$ python3 -q
>>> import numpy as np
>>> np.set_printoptions(suppress=True, linewidth=140)
>>> F = np.load("test9.npy")
>>> F
array([[-3,  0,  0,  0,  0,  0,  0,  0, -3,  0,  0, -3,  0,  2],
       [ 0, -3,  0,  0,  0,  0, -1, -2,  0,  0,  0,  0, -2,  0],
       [ 0,  0,  0,  1,  3,  0,  0,  0,  0,  3,  1,  0,  0,  0],
       [ 0,  0,  2,  2, -1,  0,  0,  0,  0,  3, -2,  0,  0,  0],
       [ 0,  0,  0,  2, -2,  0,  0,  0,  0, -2,  1,  0,  0,  0],
       [ 1,  0,  0,  0,  0,  1,  0,  0, -1,  0,  0, -2,  0,  0],
       [ 0,  2,  0,  0,  0,  0,  2,  0,  0,  0,  0,  0, -3,  0],
       [ 0, -3,  0,  0,  0,  0,  0, -2,  0,  0,  0,  0,  1,  0],
       [-1,  0,  0,  0,  0,  3,  0,  0,  1,  0,  0,  2,  0,  0],
       [ 0,  0, -1,  0, -2,  0,  0,  0,  0,  0, -1,  0,  0,  0],
       [ 0,  0, -1,  0, -1,  0,  0,  0,  0, -3, -1,  0,  0,  0],
       [ 2,  0,  0,  0,  0,  0,  0,  0,  1,  0,  0,  2,  0,  0],
       [ 0,  0,  0,  0,  0,  0, -1, -2,  0,  0,  0,  0, -3,  0],
       [ 1,  0,  0,  0,  0, -1,  0,  0, -3,  0,  0, -3,  0, -2]])
>>> np.round(np.sort(np.linalg.eigvals(F).real), 1)
array([-5.5, -4.2, -2.3, -2.3, -2. , -1.7, -1.4, -1.4,  1.5,  1.8,  1.8,  2.4,  2.6,  2.6])
>>> u = np.array([-2, 1, 0])
>>> np.polyval(u, F[10])
array([  0,   0,  -3,   0,  -3,   0,   0,   0,   0, -21,  -3,   0,   0,   0])
>>> np.convolve(F[10], u)
array([ 0,  0,  2, -1,  2, -1,  0,  0,  0,  6, -1, -1,  0,  0,  0,  0])
>>> np.correlate(F[10], F[8], "full")
array([ 0,  0,  0,  0, -2,  0, -2, -1,  0, -1, -3, -6, -5,  0, -3,  0,  0, -8, -3,  0,  0,  0,  3,  1,  0,  0,  0])
>>> t = np.deg2rad(15)
>>> M = np.eye(16)
>>> M[np.ix_([1, 10], [1, 10])] = [[np.cos(t), -np.sin(t)], [np.sin(t), np.cos(t)]]
>>> M.round(1)
array([[ 1. ,  0. ,  0. ,  0. ,  0. ,  0. ,  0. ,  0. ,  0. ,  0. ,  0. ,  0. ,  0. ,  0. ,  0. ,  0. ],
       [ 0. ,  1. ,  0. ,  0. ,  0. ,  0. ,  0. ,  0. ,  0. ,  0. , -0.3,  0. ,  0. ,  0. ,  0. ,  0. ],
       [ 0. ,  0. ,  1. ,  0. ,  0. ,  0. ,  0. ,  0. ,  0. ,  0. ,  0. ,  0. ,  0. ,  0. ,  0. ,  0. ],
       [ 0. ,  0. ,  0. ,  1. ,  0. ,  0. ,  0. ,  0. ,  0. ,  0. ,  0. ,  0. ,  0. ,  0. ,  0. ,  0. ],
       [ 0. ,  0. ,  0. ,  0. ,  1. ,  0. ,  0. ,  0. ,  0. ,  0. ,  0. ,  0. ,  0. ,  0. ,  0. ,  0. ],
       [ 0. ,  0. ,  0. ,  0. ,  0. ,  1. ,  0. ,  0. ,  0. ,  0. ,  0. ,  0. ,  0. ,  0. ,  0. ,  0. ],
       [ 0. ,  0. ,  0. ,  0. ,  0. ,  0. ,  1. ,  0. ,  0. ,  0. ,  0. ,  0. ,  0. ,  0. ,  0. ,  0. ],
       [ 0. ,  0. ,  0. ,  0. ,  0. ,  0. ,  0. ,  1. ,  0. ,  0. ,  0. ,  0. ,  0. ,  0. ,  0. ,  0. ],
       [ 0. ,  0. ,  0. ,  0. ,  0. ,  0. ,  0. ,  0. ,  1. ,  0. ,  0. ,  0. ,  0. ,  0. ,  0. ,  0. ],
       [ 0. ,  0. ,  0. ,  0. ,  0. ,  0. ,  0. ,  0. ,  0. ,  1. ,  0. ,  0. ,  0. ,  0. ,  0. ,  0. ],
       [ 0. ,  0.3,  0. ,  0. ,  0. ,  0. ,  0. ,  0. ,  0. ,  0. ,  1. ,  0. ,  0. ,  0. ,  0. ,  0. ],
       [ 0. ,  0. ,  0. ,  0. ,  0. ,  0. ,  0. ,  0. ,  0. ,  0. ,  0. ,  1. ,  0. ,  0. ,  0. ,  0. ],
       [ 0. ,  0. ,  0. ,  0. ,  0. ,  0. ,  0. ,  0. ,  0. ,  0. ,  0. ,  0. ,  1. ,  0. ,  0. ,  0. ],
       [ 0. ,  0. ,  0. ,  0. ,  0. ,  0. ,  0. ,  0. ,  0. ,  0. ,  0. ,  0. ,  0. ,  1. ,  0. ,  0. ],
       [ 0. ,  0. ,  0. ,  0. ,  0. ,  0. ,  0. ,  0. ,  0. ,  0. ,  0. ,  0. ,  0. ,  0. ,  1. ,  0. ],
       [ 0. ,  0. ,  0. ,  0. ,  0. ,  0. ,  0. ,  0. ,  0. ,  0. ,  0. ,  0. ,  0. ,  0. ,  0. ,  1. ]])
>>> other = M / np.linalg.norm(M, axis=1, keepdims=True)
>>> C2 = other @ other.T
>>> (C2 - 2 * np.eye(16)).round(6).argmax(axis=1)
array([1, 0, 0, 0, 0, 0, 0, 0, 0, 0, 0, 0, 0, 0, 0, 0])
>>> np.round(np.linalg.norm(other, axis=1), 1)
array([1., 1., 1., 1., 1., 1., 1., 1., 1., 1., 1., 1., 1., 1., 1., 1.])
>>> np.argwhere(np.triu(np.abs(C2) > 0.95, 1))
array([], shape=(0, 2), dtype=int64)
>>> x = np.array([-7, -4, 4, -6, 2, -5, -7, 3, 0, 6, 2, 9, 5, 3, -8, -4])
>>> y = M @ x
>>> y.round(1)
array([-7. , -4.4,  4. , -6. ,  2. , -5. , -7. ,  3. ,  0. ,  6. ,  0.9,  9. ,  5. ,  3. , -8. , -4. ])
>>> np.round(np.linalg.solve(M, y), 1)
array([-7., -4.,  4., -6.,  2., -5., -7.,  3.,  0.,  6.,  2.,  9.,  5.,  3., -8., -4.])
>>> np.round(np.linalg.solve(M.T, M[6]), 1)
array([0., 0., 0., 0., 0., 0., 1., 0., 0., 0., 0., 0., 0., 0., 0., 0.])
>>> left, sig, Vt = np.linalg.svd(M, full_matrices=False)
>>> np.round(sig / sig[0], 1)
array([1., 1., 1., 1., 1., 1., 1., 1., 1., 1., 1., 1., 1., 1., 1., 1.])
>>> np.sqrt((sig ** 2).sum()), np.round(np.linalg.norm(M), 1)
(np.float64(4.0), np.float64(4.0))
>>> (sig > 1e-8).sum()
np.int64(16)
>>> C2 = M.T @ M
>>> np.diag(C2)
array([1., 1., 1., 1., 1., 1., 1., 1., 1., 1., 1., 1., 1., 1., 1., 1.])
>>> np.linalg.matrix_rank(C2)
np.int64(16)
>>> np.trace(C2), (M ** 2).sum()
(np.float64(16.0), np.float64(16.0))
>>> W0 = np.loadtxt("layer9.csv", delimiter=",")
>>> W0
array([[-31.5, -47.6,  24.8, -20.7,  43.4, -20.5,  25.5,  20.2,  15.8,  13.2, -10.8],
       [-32.5,  -4.7,  48.5, -13.7,  14.4, -37.9,  26.8, -23.9,  -4.6,   7.9, -23.8],
       [-28.4, -50.1,  24.1, -23.4,  41.9, -20. ,  24.5,  21.5,  16. ,  12.5, -11. ],
       [-32.7,  -6.8,  49.9, -13.2,  12.8, -35.9,  27.3, -23.6,  -3.9,   8.7, -23.5],
       [-32.8,  -7. ,  51.8, -14. ,  14.1, -37.8,  26.1, -21.6,  -6. ,   9.8, -24.6],
       [-32.2,  -5.9,  50.9, -15.5,  15.1, -38.3,  25.3, -21.6,  -5.9,   7. , -23.8],
       [-30.2, -48. ,  23.5, -22.9,  41. , -20.6,  23.9,  21.1,  17.3,  14. ,  -9.9],
       [-32.3,  -4.3,  50.4, -13.5,  13.7, -36.6,  26. , -25.2,  -4.9,   8.7, -23.2],
       [-31.2,  -7.3,  50.9, -13.2,  14.8, -35.9,  26.6, -23.8,  -6.8,   8.4, -22.4],
       [-28.5, -48.2,  23.9, -22.2,  43.4, -19.5,  22.6,  22.7,  16.1,  13.5, -10.6],
       [-30.2, -48.4,  23.6, -21. ,  41.5, -18. ,  24.8,  22.3,  15.3,  14.7, -10.4],
       [-32.5,  -3.8,  51.2, -14.1,  13.8, -38.6,  25.2, -24.2,  -7.4,   6.9, -24.3],
       [-30.6, -48.2,  24. , -20.8,  41.4, -19.9,  25.5,  23. ,  17.1,  11.4,  -9.4],
       [-33.7,  -6.4,  48.8, -12.6,  14.5, -36.8,  26.2, -26. ,  -6.1,   9.2, -23. ],
       [-30.6, -46.9,  25.5, -21.4,  43.3, -19.5,  24. ,  22.6,  16.8,  14.5, -10.6],
       [-27.6, -47.7,  24.6, -20.8,  41.4, -21.4,  26.2,  21.6,  14.3,  14.1, -10. ],
       [-30. , -48.3,  22.2, -20.5,  41.6, -19.1,  26.4,  23.6,  16.4,  13.6,  -9.5],
       [-28.8, -48.1,  22.5, -23.1,  40.3, -19.3,  24. ,  22.7,  15.6,  13.9, -11.5],
       [-31.3,  -4.8,  49.1, -13.6,  13.5, -36.7,  26.7, -23.4,  -5.1,   7.3, -25. ],
       [-31.2, -48.1,  25.2, -22.4,  42. , -20. ,  25. ,  21.3,  16.5,  14.6,  -9.5],
       [-31.1,  -7.8,  49.1, -14.4,  14.2, -38.7,  25.7, -26.7,  -6.9,   7.7, -26. ],
       [-31.4,  -5.1,  48.9, -15.3,  14.5, -36.2,  26. , -23.5,  -5.5,   7. , -22.6],
       [-29.1, -48.2,  24.1, -22.9,  43. , -20.8,  24.4,  20.9,  15.9,  13.1,  -9.7],
       [-30.1, -47.8,  23.3, -20.7,  43.4, -19.9,  24.3,  21.6,  16.5,  15.1,  -9.2],
       [-29. , -47.7,  25.1, -22.5,  42.8, -21.3,  24.6,  22. ,  16.5,  13.1, -11.3],
       [-31.3,  -5.1,  48.4, -13. ,  14.3, -37.8,  24.7, -25.7,  -5.9,   8.9, -23.8],
       [-30.2, -48.3,  23.8, -21.8,  42.2, -20.7,  23. ,  23.3,  15.4,  14.2, -12.6],
       [-30.9, -48.4,  25.5, -22.1,  42.4, -18.8,  25. ,  22.2,  15.9,  14.3, -11.1],
       [-32.2,  -5. ,  49.7, -13. ,  13.8, -38.2,  26.2, -24.9,  -6. ,   7.2, -24.8],
       [-31.2,  -6.8,  49.5, -13.4,  13.9, -37.3,  24.9, -23.4,  -6.5,   9.3, -24.6],
       [-31.1,  -6.1,  50. , -13.5,  14.1, -38.6,  24.8, -24.2,  -6.2,  10.4, -26. ],
       [-30.4, -48.7,  25.3, -21.3,  42.1, -19.7,  23.9,  22.4,  16.9,  14. ,  -8.5],
       [-33.5,  -5.5,  49.7, -13.1,  13. , -38.4,  26. , -24.5,  -4.4,   8.2, -24.1],
       [-32.7,  -6.5,  50.9, -14. ,  14.4, -39.1,  27.7, -24.9,  -7.4,   9.5, -24.1],
       [-31.7,  -5.3,  49.7, -14.2,  12.9, -37. ,  26.1, -24.6,  -4.9,   9.1, -24.4],
       [-30.3,  -5.1,  51.7, -14.5,  14.8, -36.7,  25. , -24.1,  -6. ,   6.7, -25.5],
       [-33. ,  -7.1,  49.3, -12.8,  13.9, -37.3,  27.7, -23.3,  -5.3,   7.6, -25. ],
       [-30.6, -46.6,  24.6, -22.7,  41.6, -21.4,  26.2,  23.7,  16.1,  14.9, -10.8],
       [-30.1, -48.3,  23.3, -21.7,  40.1, -19.1,  23.9,  21.7,  18. ,  14.5, -11.2],
       [-32.6,  -4.4,  49.3, -13.6,  13.7, -39.1,  28.1, -23.6,  -5.6,   6.6, -22.3]])
>>> D = np.linalg.norm(W0[:, None] - W0[None], axis=-1)
>>> np.unravel_index(D.round(6).argmax(), D.shape)
(np.int64(11), np.int64(16))
>>> D.shape
(40, 40)
>>> D[:5, :5].round(1)
array([[ 0. , 78.5,  5.4, 77.6, 77.5],
       [78.5,  0. , 80.7,  3.8,  5.3],
       [ 5.4, 80.7,  0. , 79.8, 79.7],
       [77.6,  3.8, 79.8,  0. ,  4.7],
       [77.5,  5.3, 79.7,  4.7,  0. ]])
>>> (D + 1e9 * np.eye(40)).round(6).argmin(axis=1)
array([19, 18, 22, 36, 29,  4, 38, 34, 29, 22, 27, 28, 16, 25, 27, 24, 12, 38,  1, 27, 28, 18, 24, 31, 22, 28,  9, 19, 32, 30, 29, 19,  1,
       28,  7, 11,  3, 19,  6,  1])
>>> D[11].round(6).argsort(kind="stable")[:4]
array([11, 28, 35,  5])
